$ python3 -q
>>> import numpy as np
>>> np.set_printoptions(precision=2, suppress=True, linewidth=200, floatmode="fixed")
>>> tidy = lambda a: np.round(a, 2) + 0
>>> m1 = np.load("run19.npy")
>>> print(m1)
[[-1.00  0.00 -1.00  2.00 -1.00  0.00 -2.00 -1.00 -3.00  3.00  1.00  1.00]
 [ 2.00  2.00  2.00  0.00  3.00 -3.00  2.00  1.00 -3.00 -3.00  3.00  0.00]
 [ 3.00  3.00 -2.00 -3.00  3.00 -2.00  0.00  2.00  1.00 -2.00  1.00  2.00]
 [ 3.00  0.00 -3.00  3.00  3.00 -3.00  3.00 -1.00  2.00  2.00  1.00  0.00]
 [-3.00  1.00 -1.00  1.00  2.00 -3.00  3.00  1.00  2.00 -1.00  0.00  0.00]
 [-2.00 -2.00  2.00  2.00  3.00  0.00  0.00 -1.00 -1.00  2.00  3.00  1.00]
 [ 1.00 -2.00 -3.00  2.00  0.00 -2.00  1.00 -1.00 -3.00 -3.00  1.00  3.00]
 [ 0.00 -2.00 -1.00 -2.00 -3.00 -1.00 -3.00  0.00 -2.00  2.00  3.00  0.00]
 [-2.00 -1.00 -2.00  2.00 -1.00  3.00  2.00 -1.00  0.00  3.00  2.00  3.00]
 [-1.00  3.00  3.00  3.00  2.00 -3.00 -2.00 -1.00 -1.00  2.00  3.00  3.00]
 [ 0.00  0.00  0.00  0.00  0.00  0.00  0.00  0.00  0.00  0.00  1.00 -1.00]
 [ 0.00  0.00  0.00  0.00  0.00  0.00  0.00  0.00  0.00  0.00 -1.00  1.00]]
>>> T = np.stack([m1, -2 * m1, m1[::-1]])
>>> print(T.shape)
(3, 12, 12)
>>> print(np.linalg.matrix_rank(T))
[11 11 11]
>>> print(tidy(np.linalg.det(T)))
[0.00 0.00 0.00]
>>> rank = np.linalg.matrix_rank(m1)
>>> print(rank)
11
>>> ns = np.linalg.svd(m1)[2][rank:].T
>>> print(np.allclose(m1 @ ns, 0))
True
>>> print(tidy(m1 @ ns))
[[0.00]
 [0.00]
 [0.00]
 [0.00]
 [0.00]
 [0.00]
 [0.00]
 [0.00]
 [0.00]
 [0.00]
 [0.00]
 [0.00]]
>>> print(ns.shape)
(12, 1)
>>> print(np.linalg.matrix_rank(m1.T @ m1), np.linalg.matrix_rank(m1 @ m1.T))
11 11
>>> print(tidy(ns[:, 0] / ns[np.abs(ns[:, 0]).round(6).argmax(), 0]))
[ 0.16 -0.21  0.06  0.51 -0.10  0.08 -0.17  1.00  0.10 -0.01  0.05  0.05]
>>> print([int(np.linalg.matrix_rank(m1[:i])) for i in range(1, len(m1) + 1)])
[1, 2, 3, 4, 5, 6, 7, 8, 9, 10, 11, 11]
